$ python3 -q
>>> import numpy as np
>>> from numpy import linalg as LA
>>> np.set_printoptions(suppress=True, linewidth=200)
>>> def rd(a):
...     return np.round(a, 3) + 0
... 
>>> m1 = np.loadtxt("w.csv", delimiter=",")
>>> rd(m1)
array([[ 0.005, -0.07 ,  0.022],
       [-0.07 ,  0.909, -0.28 ],
       [ 0.022, -0.28 ,  0.086]])
>>> rank = LA.matrix_rank(m1)
>>> rank
np.int64(1)
>>> null = LA.svd(m1)[2][rank:].T
>>> null.shape
(3, 2)
>>> LA.matrix_rank(m1.T @ m1), LA.matrix_rank(m1 @ m1.T)
(np.int64(1), np.int64(1))
>>> [int(LA.matrix_rank(np.delete(m1, i, axis=0))) for i in range(3)]
[1, 1, 1]
>>> proj = np.triu(np.array([[0, 3, 2], [-3, -3, -2], [-2, -1, 0]]), 1) + np.eye(3)
>>> Y = proj @ m1 @ LA.inv(proj)
>>> rd(LA.det(Y))
np.float64(0.0)
>>> rd(np.poly(Y))
array([ 1., -1.,  0.,  0.])
>>> E = np.load("x.npy")
>>> rd(E)
array([[ 1.   ,  0.   ,  0.   ,  0.   ],
       [ 0.   ,  1.   ,  0.   ,  0.   ],
       [ 0.   ,  0.   , -0.906,  0.423],
       [ 0.   ,  0.   , -0.423, -0.906]])
>>> rd(np.abs(LA.eigvals(E)).max())
np.float64(1.0)
>>> rd(np.sort(np.abs(LA.eigvals(E))))
array([1., 1., 1., 1.])
>>> rd(LA.det(E))
np.float64(1.0)
>>> rd((E + E.T) / 2)
array([[ 1.   ,  0.   ,  0.   ,  0.   ],
       [ 0.   ,  1.   ,  0.   ,  0.   ],
       [ 0.   ,  0.   , -0.906,  0.   ],
       [ 0.   ,  0.   ,  0.   , -0.906]])
>>> E.inv()
Traceback (most recent call last):
  File "<python-input-22>", line 1, in <module>
    E.inv()
    ^^^^^
AttributeError: 'numpy.ndarray' object has no attribute 'inv'
>>> rd(LA.matrix_power(E, 2))
array([[ 1.   ,  0.   ,  0.   ,  0.   ],
       [ 0.   ,  1.   ,  0.   ,  0.   ],
       [ 0.   ,  0.   ,  0.643, -0.766],
       [ 0.   ,  0.   ,  0.766,  0.643]])
>>> np.allclose(E, E.T)
False
>>> J = np.load("mat.npy")
>>> J
array([[ 1.25,  1.7 ,  0.45],
       [-2.04,  0.44, -0.39],
       [ 0.58, -1.72, -0.06]])
>>> U, sigma, vt = LA.svd(J)
>>> np.argmax(sigma[:-1] / (sigma[1:] + 1e-6)) + 1
np.int64(2)
>>> Y = U[:, :2] @ np.diag(sigma[:2]) @ vt[:2]
>>> LA.matrix_rank(J, rtol=0.05)
np.int64(2)
>>> rd(LA.norm(J - Y, 2)), rd(sigma[2])
(np.float64(0.0), np.float64(0.0))
>>> LA.matrix_rank(Y)
np.int64(2)
>>> rd(Y)
array([[ 1.25,  1.7 ,  0.45],
       [-2.04,  0.44, -0.39],
       [ 0.58, -1.72, -0.06]])
>>> print(rd(np.abs(J - Y).max()))
0.0
>>> W0 = np.load("sample3.npy")
>>> W0
array([[ 0,  0,  5],
       [10, 16, 17],
       [ 4,  8, 13],
       [ 4,  8, 13],
       [ 0,  0,  5],
       [ 4,  8, 13],
       [10, 16, 17],
       [ 0,  0,  9],
       [10, 16, 17],
       [10, 16, 17],
       [ 0,  0,  1],
       [ 0,  0,  5],
       [10, 16, 17],
       [ 0,  0,  5],
       [ 0,  0,  1],
       [ 0,  0,  1],
       [ 4,  8, 13],
       [10, 16, 17],
       [ 0,  0,  9],
       [ 0,  0,  5],
       [ 0,  0,  9],
       [ 0,  0,  9],
       [ 0,  0,  9]])
>>> O, vecs = LA.qr(W0[:, :2])[0], LA.qr(W0[:, 2:])[0]
>>> sigma = LA.svd(O.T @ vecs, compute_uv=False)
>>> rd(np.degrees(np.arccos(sigma.clip(0, 1))))
array([25.187])
>>> rd(LA.norm(O @ O.T - vecs @ vecs.T, 2))
np.float64(1.0)
>>> cen = (W0 - W0.mean(axis=0)) / W0.std(axis=0)
>>> np.argwhere(np.abs(cen) > 2)
array([], shape=(0, 2), dtype=int64)
>>> rd(cen.std(axis=0))
array([1., 1., 1.])
>>> b = LA.lstsq(np.delete(cen, 1, axis=1), cen[:, 1])[0]
>>> print(rd(b))
[0.925 0.08 ]
>>> np.abs(b).argmax()
np.int64(0)
>>> cov = np.cov(W0, rowvar=False)
>>> rd(np.corrcoef(W0[:, 1], W0[:, 0])[0, 1])
np.float64(0.996)
>>> data = np.load("block2.npy")
>>> data
array([[-2.005, -2.135,  2.102],
       [ 8.028,  4.028, -3.927],
       [-3.977, -3.983,  3.908],
       [ 1.976, -6.12 ,  5.92 ]])
>>> print(rd(np.abs(LA.svd(data)[2][-1])))
[0.003 0.696 0.718]
>>> rd(LA.norm(data, 2) / LA.norm(data))
np.float64(0.878)
>>> proj = np.triu(np.array([[0, 1, 1, -1], [1, 0, -2, 2], [-2, -2, -3, -1], [-3, 3, 0, -2]]), 1) + np.eye(4)
>>> Y = proj @ E @ LA.inv(proj)
>>> LA.matrix_rank(Y)
np.int64(4)
>>> rd(Y)
array([[ 1.   ,  0.   , -1.484,  0.845],
       [ 0.   ,  1.   ,  2.967, -1.69 ],
       [ 0.   ,  0.   , -0.484,  0.845],
       [ 0.   ,  0.   , -0.423, -1.329]])
>>> rng = np.random.default_rng(1160)
>>> labels = rng.permutation(3)
>>> Y = data[:, labels] * rng.choice([-1, 1], 3)
>>> Y
array([[ 2.102, -2.005, -2.135],
       [-3.927,  8.028,  4.028],
       [ 3.908, -3.977, -3.983],
       [ 5.92 ,  1.976, -6.12 ]])
>>> U, _, vt = LA.svd(data.T @ Y)
>>> labels
array([2, 0, 1])
>>> rd(U @ vt)
array([[0., 1., 0.],
       [0., 0., 1.],
       [1., 0., 0.]])
>>> O = data.astype(float).copy()
>>> for j in range(3):
...     O[:, j] -= O[:, :j] @ (O[:, :j].T @ O[:, j])
...     O[:, j] /= LA.norm(O[:, j])
... 
>>> rd(O.T @ data)
array([[ 9.391,  4.298, -4.215],
       [ 0.   ,  7.458, -7.238],
       [ 0.   ,  0.   ,  0.039]])
>>> rd(O)
array([[-0.214, -0.163,  0.536],
       [ 0.855,  0.047,  0.507],
       [-0.423, -0.29 ,  0.623],
       [ 0.21 , -0.942, -0.259]])
>>> M = np.loadtxt("arr.csv", delimiter=",")
>>> M
array([[ 2., -3.,  0.,  0.],
       [-3.,  2., -3.,  0.],
       [ 0., -3.,  2., -3.],
       [ 0.,  0., -3.,  2.]])
>>> w, vecs = LA.eigh(M)
>>> w.sum(), np.trace(M)
(np.float64(8.0), np.float64(8.0))
>>> rd(vecs @ np.diag(w) @ vecs.T)
array([[ 2., -3.,  0.,  0.],
       [-3.,  2., -3.,  0.],
       [ 0., -3.,  2., -3.],
       [ 0.,  0., -3.,  2.]])
>>> rd(vecs.T @ vecs)
array([[1., 0., 0., 0.],
       [0., 1., 0., 0.],
       [0., 0., 1., 0.],
       [0., 0., 0., 1.]])
>>> rd(LA.svd(M, compute_uv=False))
array([6.854, 3.854, 2.854, 0.146])
>>> rd(LA.det(M[::-1]))
np.float64(-11.0)
>>> rd(LA.eigvals(M))
array([-2.854,  0.146,  6.854,  3.854])
>>> rd(LA.eigvals(M).sum().real)
np.float64(8.0)
>>> K = np.load("layer2.npy")
>>> K
array([[ 0,  0,  0,  0],
       [ 0,  0,  0, -3],
       [ 0,  0,  0, -3]])
>>> print(rd(LA.norm(K, 2) / LA.norm(K)))
1.0
>>> print(np.argsort(-LA.norm(K, axis=0).round(6), kind="stable")[:3])
[3 0 1]
>>> LA.matrix_rank(K, rtol=0.1)
np.int64(1)
